% python3 -q
>>> import numpy as np
>>> np.set_printoptions(precision=1, suppress=True, linewidth=140, floatmode="fixed")
>>> def rd(a):
...     return np.round(a, 1) + 0
... 
>>> J = np.load("data.npy")
>>> print(J)
[[ 2  0  0  0  0 -1]
 [ 0 -2 -8 -3  0  0]
 [ 0 -4 -2 -6  0  0]
 [ 0 -7  8 -9  0  0]
 [-2  0  0  0  8  2]
 [ 0  0  0  0  6  5]]
>>> print(J.sum(axis=0))
[  0 -13  -2 -18  14   6]
>>> print(np.linalg.matrix_rank(J))
6
>>> print(rd(np.linalg.svd(J, compute_uv=False)))
[14.9 11.2 10.3  2.9  2.1  0.3]
>>> print(J.sum(axis=1))
[  1 -13 -12  -8   8  11]
>>> print(np.abs(J).max())
9
>>> f = np.array([0, -1, 1])
>>> print(np.polyval(f, J[3]))
[ 1  8 -7 10  1  1]
>>> print(np.convolve(J[3], f))
[  0   0   7 -15  17  -9   0   0]
>>> other = J / np.linalg.norm(J, axis=1, keepdims=True)
>>> gram = other @ other.T
>>> print(rd(gram[4]))
[-0.3  0.0  0.0  0.0  1.0  0.9]
>>> print(rd(gram))
[[ 1.0  0.0  0.0  0.0 -0.3 -0.3]
 [ 0.0  1.0  0.6 -0.2  0.0  0.0]
 [ 0.0  0.6  1.0  0.6  0.0  0.0]
 [ 0.0 -0.2  0.6  1.0  0.0  0.0]
 [-0.3  0.0  0.0  0.0  1.0  0.9]
 [-0.3  0.0  0.0  0.0  0.9  1.0]]
>>> print(rd(np.linalg.norm(other, axis=1)))
[1.0 1.0 1.0 1.0 1.0 1.0]
>>> print((gram - 2 * np.eye(6)).round(6).argmax(axis=1))
[1 2 1 2 5 4]
>>> print(np.argwhere(np.triu(np.abs(gram) > 0.95, 1)))
[]
>>> x = np.array([1, 2, 0, 1, 0, 0])
>>> y = J @ x
>>> beta, lr = np.zeros(6), 1 / np.linalg.norm(J, 2) ** 2
>>> for i in range(3):
...     beta -= lr * J.T @ (J @ beta - y)
...     if i % 1 == 0: print(i, round(np.linalg.norm(J @ beta - y), 1))
... 
0 5.4
1 3.4
2 2.5
>>> print(rd(np.linalg.cond(J)))
54.2
>>> E = np.array([[-2, -2, 1, -1], [-5, -3, 4, 1], [-1, -1, -2, -3]])
>>> E[-1] = E[0] + -2 * E[1]
>>> print(E)
[[-2 -2  1 -1]
 [-5 -3  4  1]
 [ 8  4 -7 -3]]
>>> rank = np.linalg.matrix_rank(E)
>>> print(rank)
2
>>> ns = np.linalg.svd(E)[2][rank:].T
>>> print(np.linalg.matrix_rank(E.T @ E), np.linalg.matrix_rank(E @ E.T))
2 2
>>> print([int(np.linalg.matrix_rank(E[:, :j + 1])) for j in range(4)])
[1, 2, 2, 2]
>>> print(ns.shape)
(4, 2)
>>> print([int(np.linalg.matrix_rank(E[:i])) for i in range(1, len(E) + 1)])
[1, 2, 2]
>>> print(rd(E @ np.linalg.pinv(E) @ E))
[[-2.0 -2.0  1.0 -1.0]
 [-5.0 -3.0  4.0  1.0]
 [ 8.0  4.0 -7.0 -3.0]]
>>> print(np.allclose(E[:-1].T @ np.linalg.lstsq(E[:-1].T, E[-1])[0], E[-1]))
True
>>> print(np.unique(E.round(6), axis=0).shape)
(3, 4)
>>> other = np.array([[8, 6], [1, 6], [2, 8], [4, 4], [0, 7], [5, 6]])
>>> print(np.einsum("ik,kj->ji", J, other))
[[ 11 -30 -32 -27  -6  25]
 [  6 -88 -64 -14  56  72]]
>>> print(np.einsum("ik,kj->ij", J, other))
[[ 11   6]
 [-30 -88]
 [-32 -64]
 [-27 -14]
 [ -6  56]
 [ 25  72]]
>>> print(np.vstack([J, other.T]).shape)
(8, 6)
>>> print(np.einsum("ij->j", J))
[  0 -13  -2 -18  14   6]
>>> print(J @ other)
[[ 11   6]
 [-30 -88]
 [-32 -64]
 [-27 -14]
 [ -6  56]
 [ 25  72]]
>>> print(np.linalg.matrix_rank(np.vstack([J, other.T])))
6
>>> print(np.linalg.matrix_rank(J @ other))
2
>>> other = np.array([[0, 2, 2, 2, 1],
...     [0, 2, 0, 0, 0],
...     [1, 1, 2, 0, 0],
...     [1, 2, 0, 2, 1],
...     [1, 2, 0, 2, 2]])
>>> W0 = other - other.T
>>> print(W0)
[[ 0  2  1  1  0]
 [-2  0 -1 -2 -2]
 [-1  1  0  0  0]
 [-1  2  0  0 -1]
 [ 0  2  0  1  0]]
>>> U, sig, Vh = np.linalg.svd(W0)
>>> print(rd(sig))
[3.9 3.9 0.7 0.7 0.0]
>>> print(np.argmax(sig[:-1] / (sig[1:] + 1e-6)) + 1)
4
>>> other = U[:, :4] @ np.diag(sig[:4]) @ Vh[:4]
>>> print(rd(other))
[[ 0.0  2.0  1.0  1.0  0.0]
 [-2.0  0.0 -1.0 -2.0 -2.0]
 [-1.0  1.0  0.0  0.0  0.0]
 [-1.0  2.0  0.0  0.0 -1.0]
 [ 0.0  2.0  0.0  1.0  0.0]]
>>> print(np.linalg.matrix_rank(W0, rtol=0.05))
4
>>> X = np.load("m.npy")
>>> print(X)
[[  2   4  -8  -2   8  -4  -4  -4]
 [  3   6 -12  -3  12  -6  -6  -6]
 [  2   4  -8  -2   8  -4  -4  -4]
 [  3   6 -12  -3  12  -6  -6  -6]]
>>> # columns 5 and 6 are equal
>>> x = np.array([1, 1, 0, 2, 0])
>>> print(rd(np.linalg.det(W0)))
0.0
>>> print(x @ W0 @ x)
0
>>> print(rd(np.linalg.svd(W0, compute_uv=False)))
[3.9 3.9 0.7 0.7 0.0]
>>> O = np.linalg.solve(np.eye(5) - W0, np.eye(5) + W0)
>>> print(rd(np.linalg.det(O)))
1.0
>>> print(rd(O @ O.T))
[[1.0 0.0 0.0 0.0 0.0]
 [0.0 1.0 0.0 0.0 0.0]
 [0.0 0.0 1.0 0.0 0.0]
 [0.0 0.0 0.0 1.0 0.0]
 [0.0 0.0 0.0 0.0 1.0]]
>>> U, sig, Vh = np.linalg.svd(X)
>>> print(rd(sig))
[36.1  0.0  0.0  0.0]
>>> other = U[:, :1] @ np.diag(sig[:1]) @ Vh[:1]
>>> print(rd(np.linalg.norm(X - other, 2)), rd(sig[1]))
0.0 0.0
>>> print(np.linalg.matrix_rank(X, rtol=0.05))
1
>>> other = X / np.sqrt((X ** 2).mean(axis=1, keepdims=True))
>>> print(np.linalg.matrix_rank(other) == np.linalg.matrix_rank(X))
True
>>> print(X - X.mean(axis=1, keepdims=True))
[[  3.0   5.0  -7.0  -1.0   9.0  -3.0  -3.0  -3.0]
 [  4.5   7.5 -10.5  -1.5  13.5  -4.5  -4.5  -4.5]
 [  3.0   5.0  -7.0  -1.0   9.0  -3.0  -3.0  -3.0]
 [  4.5   7.5 -10.5  -1.5  13.5  -4.5  -4.5  -4.5]]
>>> print(np.linalg.matrix_rank(X - X.mean(axis=1, keepdims=True)))
1
>>> data = np.loadtxt("arr.csv", delimiter=",")
>>> print(data)
[[-2.0  0.0  0.0 -2.0  2.0  1.0 -1.0  2.0 -1.0]
 [ 0.0  0.0  2.0  2.0  0.0  1.0 -2.0  0.0  2.0]
 [ 0.0  0.0  0.0  0.0  1.0 -1.0  2.0 -2.0 -1.0]
 [ 0.0  0.0  0.0  1.0  2.0 -1.0  1.0 -1.0 -1.0]
 [ 0.0  0.0  0.0  0.0  0.0  2.0  1.0 -2.0  2.0]
 [ 0.0  0.0  0.0  0.0  0.0 -1.0 -1.0  0.0  2.0]
 [ 0.0  0.0  0.0  0.0  0.0  0.0  0.0  1.0 -2.0]
 [ 0.0  0.0  0.0  0.0  0.0  0.0  0.0  1.0  1.0]
 [ 0.0  0.0  0.0  0.0  0.0  0.0  0.0  0.0  0.0]]
>>> rng = np.random.default_rng(98)
>>> other = data + rng.integers(-2, 3, (9, 8)) @ rng.integers(-2, 3, (8, 9))
>>> print(other)
[[  3.0   0.0   0.0  -6.0  15.0   8.0  -2.0  16.0   0.0]
 [  7.0  -6.0   2.0  -4.0  -7.0   9.0  -1.0   2.0   1.0]
 [ 11.0  -4.0  -7.0 -11.0  -1.0   9.0   1.0   7.0  -1.0]
 [  7.0  12.0  -6.0   3.0  -4.0 -10.0   6.0  -3.0   5.0]
 [ -4.0  -8.0   0.0   0.0   3.0   6.0  -5.0   0.0  -2.0]
 [  3.0   6.0   0.0   4.0 -12.0 -11.0   6.0  -6.0   9.0]
 [  4.0   4.0  -3.0  -5.0   1.0  -3.0   5.0   6.0   5.0]
 [ -2.0 -10.0  -2.0   0.0   4.0   5.0   1.0   3.0   3.0]
 [ 13.0   4.0  -1.0  -6.0  -5.0   2.0   6.0   4.0   4.0]]
>>> print(np.linalg.matrix_rank(other - data, tol=1e-8))
8
>>> print(other - data)
[[  5.0   0.0   0.0  -4.0  13.0   7.0  -1.0  14.0   1.0]
 [  7.0  -6.0   0.0  -6.0  -7.0   8.0   1.0   2.0  -1.0]
 [ 11.0  -4.0  -7.0 -11.0  -2.0  10.0  -1.0   9.0   0.0]
 [  7.0  12.0  -6.0   2.0  -6.0  -9.0   5.0  -2.0   6.0]
 [ -4.0  -8.0   0.0   0.0   3.0   4.0  -6.0   2.0  -4.0]
 [  3.0   6.0   0.0   4.0 -12.0 -10.0   7.0  -6.0   7.0]
 [  4.0   4.0  -3.0  -5.0   1.0  -3.0   5.0   5.0   7.0]
 [ -2.0 -10.0  -2.0   0.0   4.0   5.0   1.0   2.0   2.0]
 [ 13.0   4.0  -1.0  -6.0  -5.0   2.0   6.0   4.0   4.0]]
>>> arr = np.loadtxt("out14.csv", delimiter=",")
>>> print(rd(arr))
[[ 1.0  0.0  0.0 -0.3]
 [ 0.0  1.0  0.0  0.0]
 [ 0.0  0.0  1.0  0.0]
 [ 0.3  0.0  0.0  1.0]]
>>> ang = np.radians(36)
>>> r_ = np.eye(4)
>>> r_[0, 0] = r_[2, 2] = np.cos(ang)
>>> r_[0, 2], r_[2, 0] = -np.sin(ang), np.sin(ang)
>>> print(rd(r_))
[[ 0.8  0.0 -0.6  0.0]
 [ 0.0  1.0  0.0  0.0]
 [ 0.6  0.0  0.8  0.0]
 [ 0.0  0.0  0.0  1.0]]
>>> other = arr @ r_.T
>>> print(rd(np.abs(other - arr).max(axis=0)))
[0.6 0.0 0.6 0.0]
>>> print(rd(np.linalg.det(r_)), rd(np.trace(r_)))
1.0 3.6
